% python3 -q
>>> import numpy as np
>>> np.set_printoptions(precision=2, suppress=True, linewidth=140)
>>> E = np.load("m.npy")
>>> E
array([[-1.36,  2.48,  0.87,  0.41, -3.72, -0.93, -0.51, -0.91, -0.28,  0.43],
       [-2.18, -2.58, -0.84, -0.7 ,  0.94,  1.24,  0.37,  2.63, -0.89,  1.45],
       [-3.62,  0.23, -1.17,  1.26, -1.08, -1.81, -0.99, -1.48, -0.56, -0.99],
       [ 0.99,  0.12, -0.25,  1.06, -1.28, -4.26, -0.53,  1.  , -1.32, -0.06],
       [-3.42, -1.68,  0.92,  0.38,  1.55, -0.59,  0.76,  2.02,  0.39, -1.38],
       [ 1.8 , -0.8 ,  0.74, -2.36, -3.42, -0.69,  0.1 , -0.5 , -1.55,  0.43],
       [ 0.76, -0.89, -1.82,  0.46, -1.44, -0.84, -3.15,  1.65, -1.85, -1.11],
       [-1.65,  0.08, -3.11,  1.14, -1.03, -1.22,  2.75,  0.58,  0.53, -0.74],
       [-0.69,  1.8 ,  1.69,  1.05,  1.43,  3.  ,  0.96, -0.84,  2.16,  0.19],
       [-1.5 ,  1.7 ,  1.07, -1.31,  1.91, -2.2 , -1.2 ,  1.96,  1.61,  0.79],
       [-0.23, -0.02, -2.5 ,  2.23,  2.95,  1.24, -0.34, -0.97, -1.05, -1.17],
       [ 2.65, -0.99, -0.17, -1.73,  0.91,  3.58, -0.18,  0.4 ,  0.28, -0.24],
       [ 0.41, -2.12,  0.  ,  0.73, -1.99,  0.35,  0.63, -3.79,  0.17, -0.95],
       [ 0.38,  0.19,  0.67,  2.23, -0.98, -2.75, -2.5 , -0.23,  1.81,  1.12],
       [ 0.9 , -2.41, -1.93,  0.93,  1.12, -1.56, -2.16,  2.32, -0.12, -0.08],
       [ 1.22,  1.87,  1.87,  0.99,  2.67, -1.27, -0.98,  0.26,  0.35, -2.37],
       [ 1.16,  0.3 , -0.7 ,  3.25, -0.09,  0.76,  2.66,  1.92,  0.66,  0.88],
       [ 1.17,  0.78, -1.22,  1.6 , -0.68, -0.82, -3.14, -2.58,  0.61,  0.99],
       [ 0.61,  2.2 ,  0.15, -2.59, -1.55, -1.06,  1.78, -0.07,  1.52, -2.02],
       [-0.25, -0.43, -0.75,  2.11,  0.25, -1.62,  0.34,  4.02, -0.55, -0.67],
       [-0.27, -2.41,  0.23,  0.23,  1.3 , -2.9 , -0.53, -1.62, -2.34, -0.7 ],
       [ 0.52, -0.21, -2.28,  2.9 , -1.98, -0.14, -2.3 , -0.73,  0.91,  0.73],
       [-2.07,  2.5 ,  0.32,  1.27, -0.56, -0.27, -0.45, -2.9 ,  1.94, -0.09],
       [ 0.14, -0.27, -0.44, -2.11,  2.74, -2.35,  1.06,  0.32,  2.31, -0.82],
       [ 2.77, -1.48, -1.09,  1.55, -0.99,  0.11, -1.63,  2.8 , -0.01,  0.23],
       [-0.63,  0.64,  3.65,  2.28, -1.11,  0.46, -0.84, -1.76, -0.62,  0.19],
       [-0.61,  0.15, -1.48,  2.3 ,  1.51, -1.34, -0.43, -1.75, -2.1 , -2.32],
       [ 0.67,  2.56,  0.71,  1.83,  0.07, -2.34, -0.42,  1.62, -2.14,  1.12],
       [ 2.56, -0.08, -1.28,  2.69, -1.56, -1.63,  0.88, -1.84,  0.28,  0.47],
       [ 1.04, -3.17, -0.33,  1.59, -1.74, -1.49,  0.78, -0.05, -1.  , -2.08],
       [-0.05,  2.08,  0.69,  2.29,  1.17,  2.03, -1.96,  1.55,  1.78, -0.26],
       [ 0.34, -0.21, -1.32,  0.25, -2.13,  0.22,  3.03, -0.37, -3.  ,  0.41],
       [ 0.3 ,  0.57,  0.9 , -0.68, -0.35,  0.18,  1.46, -3.54,  1.19,  2.66],
       [-0.06, -1.33,  1.44, -1.5 , -3.49, -1.47, -0.11,  1.17, -1.07, -1.42],
       [ 2.86, -0.22,  1.03,  1.06,  1.95, -0.92, -0.56, -2.44, -1.9 , -0.3 ],
       [-2.21, -0.89, -1.36, -2.85, -0.82, -1.04,  1.7 ,  2.02, -0.5 ,  0.6 ],
       [ 2.19, -2.54,  0.62,  1.47, -2.83,  1.01,  0.17, -0.36,  0.02, -1.42]])
>>> x = np.array([-2, 1, 0, -1, 2, -1, -2, -1, -2, -2])
>>> rhs = E @ x
>>> np.round(np.linalg.pinv(E) @ E, 2) + 0
array([[1., 0., 0., 0., 0., 0., 0., 0., 0., 0.],
       [0., 1., 0., 0., 0., 0., 0., 0., 0., 0.],
       [0., 0., 1., 0., 0., 0., 0., 0., 0., 0.],
       [0., 0., 0., 1., 0., 0., 0., 0., 0., 0.],
       [0., 0., 0., 0., 1., 0., 0., 0., 0., 0.],
       [0., 0., 0., 0., 0., 1., 0., 0., 0., 0.],
       [0., 0., 0., 0., 0., 0., 1., 0., 0., 0.],
       [0., 0., 0., 0., 0., 0., 0., 1., 0., 0.],
       [0., 0., 0., 0., 0., 0., 0., 0., 1., 0.],
       [0., 0., 0., 0., 0., 0., 0., 0., 0., 1.]])
>>> rng = np.random.default_rng(1862)
>>> rhs = rhs + 0.1 * rng.normal(size=37)
>>> rhs
array([  0.02,  -1.29,  12.4 ,   1.64,   6.93,  -5.66,   5.6 ,  -4.12,  -3.88,   7.37,   8.94,  -6.49,  -3.83,  -2.66,   1.02,  10.73,
       -16.63,   1.96,  -0.94,  -2.33,  12.07,  -5.67,   4.51,   3.82, -10.64,   1.27,  15.01,   3.29, -10.75,  -4.16,  -0.64,  -6.  ,
        -7.51,  -1.26,   6.04,   0.06, -12.  ])
>>> beta, *_ = np.linalg.lstsq(E, rhs)
>>> np.round(np.linalg.norm(rhs - E @ beta), 2)
np.float64(0.58)
>>> np.round(E.T @ (rhs - E @ beta), 2) + 0
array([0., 0., 0., 0., 0., 0., 0., 0., 0., 0.])
>>> idx = rng.permutation(10)
>>> Y = E[:, idx] * rng.choice([-1, 1], 10)
>>> Y
array([[-0.93, -0.43, -3.72,  0.41, -0.91, -0.51, -0.28,  0.87,  2.48, -1.36],
       [ 1.24, -1.45,  0.94, -0.7 ,  2.63,  0.37, -0.89, -0.84, -2.58, -2.18],
       [-1.81,  0.99, -1.08,  1.26, -1.48, -0.99, -0.56, -1.17,  0.23, -3.62],
       [-4.26,  0.06, -1.28,  1.06,  1.  , -0.53, -1.32, -0.25,  0.12,  0.99],
       [-0.59,  1.38,  1.55,  0.38,  2.02,  0.76,  0.39,  0.92, -1.68, -3.42],
       [-0.69, -0.43, -3.42, -2.36, -0.5 ,  0.1 , -1.55,  0.74, -0.8 ,  1.8 ],
       [-0.84,  1.11, -1.44,  0.46,  1.65, -3.15, -1.85, -1.82, -0.89,  0.76],
       [-1.22,  0.74, -1.03,  1.14,  0.58,  2.75,  0.53, -3.11,  0.08, -1.65],
       [ 3.  , -0.19,  1.43,  1.05, -0.84,  0.96,  2.16,  1.69,  1.8 , -0.69],
       [-2.2 , -0.79,  1.91, -1.31,  1.96, -1.2 ,  1.61,  1.07,  1.7 , -1.5 ],
       [ 1.24,  1.17,  2.95,  2.23, -0.97, -0.34, -1.05, -2.5 , -0.02, -0.23],
       [ 3.58,  0.24,  0.91, -1.73,  0.4 , -0.18,  0.28, -0.17, -0.99,  2.65],
       [ 0.35,  0.95, -1.99,  0.73, -3.79,  0.63,  0.17,  0.  , -2.12,  0.41],
       [-2.75, -1.12, -0.98,  2.23, -0.23, -2.5 ,  1.81,  0.67,  0.19,  0.38],
       [-1.56,  0.08,  1.12,  0.93,  2.32, -2.16, -0.12, -1.93, -2.41,  0.9 ],
       [-1.27,  2.37,  2.67,  0.99,  0.26, -0.98,  0.35,  1.87,  1.87,  1.22],
       [ 0.76, -0.88, -0.09,  3.25,  1.92,  2.66,  0.66, -0.7 ,  0.3 ,  1.16],
       [-0.82, -0.99, -0.68,  1.6 , -2.58, -3.14,  0.61, -1.22,  0.78,  1.17],
       [-1.06,  2.02, -1.55, -2.59, -0.07,  1.78,  1.52,  0.15,  2.2 ,  0.61],
       [-1.62,  0.67,  0.25,  2.11,  4.02,  0.34, -0.55, -0.75, -0.43, -0.25],
       [-2.9 ,  0.7 ,  1.3 ,  0.23, -1.62, -0.53, -2.34,  0.23, -2.41, -0.27],
       [-0.14, -0.73, -1.98,  2.9 , -0.73, -2.3 ,  0.91, -2.28, -0.21,  0.52],
       [-0.27,  0.09, -0.56,  1.27, -2.9 , -0.45,  1.94,  0.32,  2.5 , -2.07],
       [-2.35,  0.82,  2.74, -2.11,  0.32,  1.06,  2.31, -0.44, -0.27,  0.14],
       [ 0.11, -0.23, -0.99,  1.55,  2.8 , -1.63, -0.01, -1.09, -1.48,  2.77],
       [ 0.46, -0.19, -1.11,  2.28, -1.76, -0.84, -0.62,  3.65,  0.64, -0.63],
       [-1.34,  2.32,  1.51,  2.3 , -1.75, -0.43, -2.1 , -1.48,  0.15, -0.61],
       [-2.34, -1.12,  0.07,  1.83,  1.62, -0.42, -2.14,  0.71,  2.56,  0.67],
       [-1.63, -0.47, -1.56,  2.69, -1.84,  0.88,  0.28, -1.28, -0.08,  2.56],
       [-1.49,  2.08, -1.74,  1.59, -0.05,  0.78, -1.  , -0.33, -3.17,  1.04],
       [ 2.03,  0.26,  1.17,  2.29,  1.55, -1.96,  1.78,  0.69,  2.08, -0.05],
       [ 0.22, -0.41, -2.13,  0.25, -0.37,  3.03, -3.  , -1.32, -0.21,  0.34],
       [ 0.18, -2.66, -0.35, -0.68, -3.54,  1.46,  1.19,  0.9 ,  0.57,  0.3 ],
       [-1.47,  1.42, -3.49, -1.5 ,  1.17, -0.11, -1.07,  1.44, -1.33, -0.06],
       [-0.92,  0.3 ,  1.95,  1.06, -2.44, -0.56, -1.9 ,  1.03, -0.22,  2.86],
       [-1.04, -0.6 , -0.82, -2.85,  2.02,  1.7 , -0.5 , -1.36, -0.89, -2.21],
       [ 1.01,  1.42, -2.83,  1.47, -0.36,  0.17,  0.02,  0.62, -2.54,  2.19]])
>>> U, _, vt = np.linalg.svd(E.T @ Y)
>>> np.round(U @ vt, 2) + 0
array([[ 0.,  0.,  0.,  0.,  0.,  0.,  0.,  0.,  0.,  1.],
       [ 0.,  0.,  0.,  0.,  0.,  0.,  0.,  0.,  1.,  0.],
       [ 0.,  0.,  0.,  0.,  0.,  0.,  0.,  1.,  0.,  0.],
       [ 0.,  0.,  0.,  1.,  0.,  0.,  0.,  0.,  0.,  0.],
       [ 0.,  0.,  1.,  0.,  0.,  0.,  0.,  0.,  0.,  0.],
       [ 1.,  0.,  0.,  0.,  0.,  0.,  0.,  0.,  0.,  0.],
       [ 0.,  0.,  0.,  0.,  0.,  1.,  0.,  0.,  0.,  0.],
       [ 0.,  0.,  0.,  0.,  1.,  0.,  0.,  0.,  0.,  0.],
       [ 0.,  0.,  0.,  0.,  0.,  0.,  1.,  0.,  0.,  0.],
       [ 0., -1.,  0.,  0.,  0.,  0.,  0.,  0.,  0.,  0.]])
>>> idx
array([5, 9, 4, 3, 7, 6, 8, 2, 1, 0])
